% ipython --no-banner

In [1]: import numpy as np

In [2]: import numpy.linalg as la

In [3]: np.set_printoptions(precision=3, suppress=True, linewidth=120, sign=" ")

In [4]: def tidy(a):
   ...:     return np.round(a, 3) + 0
   ...: 

In [5]: F = np.loadtxt("layer17.csv", delimiter=",")

In [6]: F
Out[6]: 
array([[  5.,   5.,   5.,   5.,   5.,   5.,   5.,   5.,   5.,   5.,   5.],
       [  5.,  10.,  10.,  10.,  10.,  10.,  10.,  10.,  10.,  10.,  10.],
       [  5.,  10.,  15.,  15.,  15.,  15.,  15.,  15.,  15.,  15.,  15.],
       [  5.,  10.,  15.,  20.,  20.,  20.,  20.,  20.,  20.,  20.,  20.],
       [  5.,  10.,  15.,  20.,  25.,  25.,  25.,  25.,  25.,  25.,  25.],
       [  5.,  10.,  15.,  20.,  25.,  30.,  30.,  30.,  30.,  30.,  30.],
       [  5.,  10.,  15.,  20.,  25.,  30.,  35.,  35.,  35.,  35.,  35.],
       [  5.,  10.,  15.,  20.,  25.,  30.,  35.,  40.,  40.,  40.,  40.],
       [  5.,  10.,  15.,  20.,  25.,  30.,  35.,  40.,  45.,  45.,  45.],
       [  5.,  10.,  15.,  20.,  25.,  30.,  35.,  40.,  45.,  50.,  50.],
       [  5.,  10.,  15.,  20.,  25.,  30.,  35.,  40.,  45.,  50.,  55.]])

In [7]: blk = np.stack([F, 5 * F, F[::-1]])

In [8]: la.matrix_rank(blk)
Out[8]: array([ 11,  11,  11])

In [9]: print(tidy(la.norm(blk, axis=(1, 2))))
[  270.463  1352.313   270.463]

In [10]: blk.shape
Out[10]: (3, 11, 11)

In [11]: print(la.matrix_rank(blk.reshape(3, -1)))
2

In [12]: blk.sum(axis=0)
Out[12]: 
array([[  35.,   40.,   45.,   50.,   55.,   60.,   65.,   70.,   75.,   80.,   85.],
       [  35.,   70.,   75.,   80.,   85.,   90.,   95.,  100.,  105.,  110.,  110.],
       [  35.,   70.,  105.,  110.,  115.,  120.,  125.,  130.,  135.,  135.,  135.],
       [  35.,   70.,  105.,  140.,  145.,  150.,  155.,  160.,  160.,  160.,  160.],
       [  35.,   70.,  105.,  140.,  175.,  180.,  185.,  185.,  185.,  185.,  185.],
       [  35.,   70.,  105.,  140.,  175.,  210.,  210.,  210.,  210.,  210.,  210.],
       [  35.,   70.,  105.,  140.,  175.,  205.,  235.,  235.,  235.,  235.,  235.],
       [  35.,   70.,  105.,  140.,  170.,  200.,  230.,  260.,  260.,  260.,  260.],
       [  35.,   70.,  105.,  135.,  165.,  195.,  225.,  255.,  285.,  285.,  285.],
       [  35.,   70.,  100.,  130.,  160.,  190.,  220.,  250.,  280.,  310.,  310.],
       [  35.,   65.,   95.,  125.,  155.,  185.,  215.,  245.,  275.,  305.,  335.]])

In [13]: L = la.cholesky(F)

In [14]: tidy(np.diag(L) ** 2)
Out[14]: array([ 5.,  5.,  5.,  5.,  5.,  5.,  5.,  5.,  5.,  5.,  5.])

In [15]: vec = np.ones(11)

In [16]: for _ in range(5):
    ...:     vec = F @ vec
    ...:     vec /= la.norm(vec)
    ...:     print(round(vec @ F @ vec, 3))
    ...: 
268.066
268.407
268.412
268.412
268.412

In [17]: tidy(la.eigvalsh(F)[-1])
Out[17]: np.float64(268.412)

In [18]: tidy(vec)
Out[18]: array([ 0.057,  0.113,  0.166,  0.217,  0.263,  0.305,  0.341,  0.37 ,  0.393,  0.408,  0.416])

In [19]: evals, vecs = la.eigh(F)

In [20]: tidy(la.eigvalsh(F @ F))
Out[20]: 
array([     1.622,      1.817,      2.208,      2.932,      4.315,      7.199,     14.128,     34.877,    124.241,
          911.88 ,  72044.78 ])

In [21]: tidy(vecs.T @ F @ vecs)
Out[21]: 
array([[   1.274,    0.   ,    0.   ,    0.   ,    0.   ,    0.   ,    0.   ,    0.   ,    0.   ,    0.   ,    0.   ],
       [   0.   ,    1.348,    0.   ,    0.   ,    0.   ,    0.   ,    0.   ,    0.   ,    0.   ,    0.   ,    0.   ],
       [   0.   ,    0.   ,    1.486,    0.   ,    0.   ,    0.   ,    0.   ,    0.   ,    0.   ,    0.   ,    0.   ],
       [   0.   ,    0.   ,    0.   ,    1.712,    0.   ,    0.   ,    0.   ,    0.   ,    0.   ,    0.   ,    0.   ],
       [   0.   ,    0.   ,    0.   ,    0.   ,    2.077,    0.   ,    0.   ,    0.   ,    0.   ,    0.   ,    0.   ],
       [   0.   ,    0.   ,    0.   ,    0.   ,    0.   ,    2.683,    0.   ,    0.   ,    0.   ,    0.   ,    0.   ],
       [   0.   ,    0.   ,    0.   ,    0.   ,    0.   ,    0.   ,    3.759,    0.   ,    0.   ,    0.   ,    0.   ],
       [   0.   ,    0.   ,    0.   ,    0.   ,    0.   ,    0.   ,    0.   ,    5.906,    0.   ,    0.   ,    0.   ],
       [   0.   ,    0.   ,    0.   ,    0.   ,    0.   ,    0.   ,    0.   ,    0.   ,   11.146,    0.   ,    0.   ],
       [   0.   ,    0.   ,    0.   ,    0.   ,    0.   ,    0.   ,    0.   ,    0.   ,    0.   ,   30.197,    0.   ],
       [   0.   ,    0.   ,    0.   ,    0.   ,    0.   ,    0.   ,    0.   ,    0.   ,    0.   ,    0.   ,  268.412]])

In [22]: print(tidy(vecs.T @ vecs))
[[ 1.  0.  0.  0.  0.  0.  0.  0.  0.  0.  0.]
 [ 0.  1.  0.  0.  0.  0.  0.  0.  0.  0.  0.]
 [ 0.  0.  1.  0.  0.  0.  0.  0.  0.  0.  0.]
 [ 0.  0.  0.  1.  0.  0.  0.  0.  0.  0.  0.]
 [ 0.  0.  0.  0.  1.  0.  0.  0.  0.  0.  0.]
 [ 0.  0.  0.  0.  0.  1.  0.  0.  0.  0.  0.]
 [ 0.  0.  0.  0.  0.  0.  1.  0.  0.  0.  0.]
 [ 0.  0.  0.  0.  0.  0.  0.  1.  0.  0.  0.]
 [ 0.  0.  0.  0.  0.  0.  0.  0.  1.  0.  0.]
 [ 0.  0.  0.  0.  0.  0.  0.  0.  0.  1.  0.]
 [ 0.  0.  0.  0.  0.  0.  0.  0.  0.  0.  1.]]

In [23]: B = np.array([[-2, 1, -2],
    ...:     [0, -1, 2],
    ...:     [-1, -1, -2],
    ...:     [-2, -1, -2],
    ...:     [-2, -2, 2],
    ...:     [1, 0, 0],
    ...:     [-2, -1, 0],
    ...:     [-2, 0, 2],
    ...:     [-2, -1, 0],
    ...:     [-2, 0, -1],
    ...:     [2, 0, -2]])

In [24]: print(B.T @ F.T)
[[ -60. -110. -160. -205. -240. -265. -295. -315. -325. -325. -315.]
 [ -30.  -65.  -95. -120. -140. -150. -160. -165. -170. -170. -170.]
 [ -15.  -20.  -35.  -40.  -35.  -40.  -45.  -50.  -65.  -80.  -90.]]

In [25]: np.einsum("ij,ij->i", F, F)
Out[25]: array([   275.,   1025.,   2150.,   3550.,   5125.,   6775.,   8400.,   9900.,  11175.,  12125.,  12650.])

In [26]: la.matrix_rank(np.vstack([F, B.T]))
Out[26]: np.int64(11)

In [27]: np.einsum("ij->j", F)
Out[27]: array([  55.,  105.,  150.,  190.,  225.,  255.,  280.,  300.,  315.,  325.,  330.])

In [28]: np.vstack([F, B.T]).shape
Out[28]: (14, 11)

In [29]: la.matrix_rank(F @ B)
Out[29]: np.int64(3)

In [30]: W0 = np.load("run9.npy")

In [31]: W0
Out[31]: 
array([[-3, -4, -3, -4, -3, -4],
       [-4,  0, -4,  0, -4,  0],
       [-1,  3, -1,  3, -1,  3],
       [-3, -4, -3, -4, -3, -4],
       [-4,  0, -4,  0, -4,  0],
       [-1,  3, -1,  3, -1,  3]])

In [32]: evals, vecs = la.eigh(F)

In [33]: vec = np.array([-6, -4, -6, -6, 1, 8, -5, -1, 0, -4, -6])

In [34]: print((np.sign(vecs[:, -1].round(6)) == np.sign(vecs[0, -1].round(6))).astype(int))
[ 1  1  1  1  1  1  1  1  1  1  1]

In [35]: vec @ F @ vec
Out[35]: np.float64(13130.0)

In [36]: print(W0 @ W0)
[[ 56   7  56   7  56   7]
 [ 32   4  32   4  32   4]
 [-16  -2 -16  -2 -16  -2]
 [ 56   7  56   7  56   7]
 [ 32   4  32   4  32   4]
 [-16  -2 -16  -2 -16  -2]]

In [37]: W0.inv()
AttributeError: 'numpy.ndarray' object has no attribute 'inv'


In [38]: tidy(la.det(W0))
Out[38]: np.float64(0.0)

In [39]: np.trace(W0)
Out[39]: np.int64(-9)

In [40]: la.matrix_rank(W0, rtol=0.1)
Out[40]: np.int64(2)

In [41]: rng = np.random.default_rng(4805)

In [42]: lab = rng.permutation(6)

In [43]: print(lab)
[ 1  2  4  5  0  3]

In [44]: B = W0[lab][:, lab]

In [45]: np.allclose(B, W0)
Out[45]: False

In [46]: np.trace(B)
Out[46]: np.int64(-9)

In [47]: left, sig, VT = la.svd(W0)

In [48]: tidy(sig)
Out[48]: array([ 14.39 ,   9.946,   0.   ,   0.   ,   0.   ,   0.   ])

In [49]: B = left[:, :2] @ np.diag(sig[:2]) @ VT[:2]

In [50]: tidy(la.norm(W0 - B, 2)), tidy(sig[2])
Out[50]: (np.float64(0.0), np.float64(0.0))

In [51]: la.matrix_rank(B)
Out[51]: np.int64(2)

In [52]: J = np.abs(np.array([[0, 3, 2, 1, 0, 0, 2, 1, 0],
    ...:     [1, 2, 3, 2, 3, 0, 0, 1, 3],
    ...:     [3, 1, 1, 2, 2, 0, 1, 0, 1],
    ...:     [3, 2, 3, 0, 1, 0, 3, 1, 1],
    ...:     [0, 1, 3, 0, 3, 1, 1, 0, 0],
    ...:     [1, 3, 3, 3, 1, 3, 3, 0, 1],
    ...:     [3, 3, 1, 1, 1, 1, 1, 0, 3],
    ...:     [1, 2, 1, 2, 2, 2, 2, 1, 0],
    ...:     [1, 1, 1, 0, 3, 3, 1, 0, 0]])) + np.eye(9)

In [53]: J = J / J.sum(axis=1, keepdims=True)

In [54]: tidy(J)
Out[54]: 
array([[ 0.1  ,  0.3  ,  0.2  ,  0.1  ,  0.   ,  0.   ,  0.2  ,  0.1  ,  0.   ],
       [ 0.062,  0.188,  0.188,  0.125,  0.188,  0.   ,  0.   ,  0.062,  0.188],
       [ 0.25 ,  0.083,  0.167,  0.167,  0.167,  0.   ,  0.083,  0.   ,  0.083],
       [ 0.2  ,  0.133,  0.2  ,  0.067,  0.067,  0.   ,  0.2  ,  0.067,  0.067],
       [ 0.   ,  0.1  ,  0.3  ,  0.   ,  0.4  ,  0.1  ,  0.1  ,  0.   ,  0.   ],
       [ 0.053,  0.158,  0.158,  0.158,  0.053,  0.211,  0.158,  0.   ,  0.053],
       [ 0.2  ,  0.2  ,  0.067,  0.067,  0.067,  0.067,  0.133,  0.   ,  0.2  ],
       [ 0.071,  0.143,  0.071,  0.143,  0.143,  0.143,  0.143,  0.143,  0.   ],
       [ 0.091,  0.091,  0.091,  0.   ,  0.273,  0.273,  0.091,  0.   ,  0.091]])

In [55]: lab = rng.permutation(9)

In [56]: lab
Out[56]: array([ 8,  1,  3,  7,  0,  4,  2,  5,  6])

In [57]: B = J[lab][:, lab]

In [58]: tidy(B)
Out[58]: 
array([[ 0.091,  0.091,  0.   ,  0.   ,  0.091,  0.273,  0.091,  0.273,  0.091],
       [ 0.188,  0.188,  0.125,  0.062,  0.062,  0.188,  0.188,  0.   ,  0.   ],
       [ 0.067,  0.133,  0.067,  0.067,  0.2  ,  0.067,  0.2  ,  0.   ,  0.2  ],
       [ 0.   ,  0.143,  0.143,  0.143,  0.071,  0.143,  0.071,  0.143,  0.143],
       [ 0.   ,  0.3  ,  0.1  ,  0.1  ,  0.1  ,  0.   ,  0.2  ,  0.   ,  0.2  ],
       [ 0.   ,  0.1  ,  0.   ,  0.   ,  0.   ,  0.4  ,  0.3  ,  0.1  ,  0.1  ],
       [ 0.083,  0.083,  0.167,  0.   ,  0.25 ,  0.167,  0.167,  0.   ,  0.083],
       [ 0.053,  0.158,  0.158,  0.   ,  0.053,  0.053,  0.158,  0.211,  0.158],
       [ 0.2  ,  0.2  ,  0.067,  0.   ,  0.2  ,  0.067,  0.067,  0.067,  0.133]])

In [59]: tidy(np.sort(np.abs(la.eigvals(B))))
Out[59]: array([ 0.119,  0.119,  0.144,  0.151,  0.151,  0.199,  0.199,  0.279,  1.   ])

In [60]: tidy(la.det(B)), tidy(la.det(J[lab]))
Out[60]: (np.float64(0.0), np.float64(0.0))

In [61]: vec = np.array([-1, 1, 1, 1, 1, -1, -3, -3, 3])

In [62]: rhs = B @ vec

In [63]: tidy(rhs)
Out[63]: array([-1.   , -0.5  ,  0.333,  0.143,  0.6  , -1.2  ,  0.   , -0.368,  0.2  ])

In [64]: tidy(la.solve(B, rhs))
Out[64]: array([-1.,  1.,  1.,  1.,  1., -1., -3., -3.,  3.])

In [65]: data = np.load("arr.npy")

In [66]: data
Out[66]: 
array([[ 3, -3,  1,  3, -3,  3,  2,  2, -1],
       [-1,  1,  2, -3,  0,  0,  0, -3,  0],
       [ 3, -3,  1, -1,  0,  0,  0,  2,  1],
       [-1, -3, -2,  3, -2, -3,  0,  0, -3],
       [-1,  1,  2, -3,  0,  0,  0, -3,  0],
       [-3,  1,  3, -2, -3,  3,  0,  3,  1],
       [-1,  1,  2, -1, -2,  2,  3, -2,  0],
       [ 2, -1,  0,  1,  2, -3, -1, -1,  2],
       [ 3,  1,  0, -2,  0,  1, -1, -3, -1],
       [-3,  2, -1,  3,  3,  1, -2,  2,  0],
       [ 1,  2,  1, -1, -3,  2,  3, -3,  1]])

In [67]: hat = data @ la.solve(data.T @ data, data.T)

In [68]: tidy(np.trace(hat))
Out[68]: np.float64(9.0)

In [69]: tidy(hat @ data[:, 5])
Out[69]: array([ 3.,  0.,  0., -3.,  0.,  3.,  2., -3.,  1.,  1.,  2.])

In [70]: t = np.radians(36)

In [71]: r_ = np.eye(9)

In [72]: r_[4, 4] = r_[0, 0] = np.cos(t)

In [73]: r_[4, 0], r_[0, 4] = -np.sin(t), np.sin(t)

In [74]: print(tidy(r_))
[[ 0.809  0.     0.     0.     0.588  0.     0.     0.     0.   ]
 [ 0.     1.     0.     0.     0.     0.     0.     0.     0.   ]
 [ 0.     0.     1.     0.     0.     0.     0.     0.     0.   ]
 [ 0.     0.     0.     1.     0.     0.     0.     0.     0.   ]
 [-0.588  0.     0.     0.     0.809  0.     0.     0.     0.   ]
 [ 0.     0.     0.     0.     0.     1.     0.     0.     0.   ]
 [ 0.     0.     0.     0.     0.     0.     1.     0.     0.   ]
 [ 0.     0.     0.     0.     0.     0.     0.     1.     0.   ]
 [ 0.     0.     0.     0.     0.     0.     0.     0.     1.   ]]

In [75]: B = data @ r_.T

In [76]: tidy(np.abs(B - data).max(axis=0))
Out[76]: array([ 2.336,  0.   ,  0.   ,  0.   ,  2.336,  0.   ,  0.   ,  0.   ,  0.   ])

In [77]: np.allclose(data @ data.T, B @ B.T)
Out[77]: True

In [78]: tidy(la.det(r_)), tidy(np.trace(r_))
Out[78]: (np.float64(1.0), np.float64(8.618))

In [79]: tidy(la.svd(data, compute_uv=False)), tidy(la.svd(B, compute_uv=False))
Out[79]: 
(array([ 11.441,   9.491,   8.582,   6.35 ,   5.051,   3.652,   2.439,   1.791,   0.218]),
 array([ 11.441,   9.491,   8.582,   6.35 ,   5.051,   3.652,   2.439,   1.791,   0.218]))

In [80]: tidy(B)
Out[80]: 
array([[ 0.664, -3.   ,  1.   ,  3.   , -4.19 ,  3.   ,  2.   ,  2.   , -1.   ],
       [-0.809,  1.   ,  2.   , -3.   ,  0.588,  0.   ,  0.   , -3.   ,  0.   ],
       [ 2.427, -3.   ,  1.   , -1.   , -1.763,  0.   ,  0.   ,  2.   ,  1.   ],
       [-1.985, -3.   , -2.   ,  3.   , -1.03 , -3.   ,  0.   ,  0.   , -3.   ],
       [-0.809,  1.   ,  2.   , -3.   ,  0.588,  0.   ,  0.   , -3.   ,  0.   ],
       [-4.19 ,  1.   ,  3.   , -2.   , -0.664,  3.   ,  0.   ,  3.   ,  1.   ],
       [-1.985,  1.   ,  2.   , -1.   , -1.03 ,  2.   ,  3.   , -2.   ,  0.   ],
       [ 2.794, -1.   ,  0.   ,  1.   ,  0.442, -3.   , -1.   , -1.   ,  2.   ],
       [ 2.427,  1.   ,  0.   , -2.   , -1.763,  1.   , -1.   , -3.   , -1.   ],
       [-0.664,  2.   , -1.   ,  3.   ,  4.19 ,  1.   , -2.   ,  2.   ,  0.   ],
       [-0.954,  2.   ,  1.   , -1.   , -3.015,  2.   ,  3.   , -3.   ,  1.   ]])

In [81]: np.allclose(la.norm(data, axis=1), la.norm(B, axis=1))
Out[81]: True
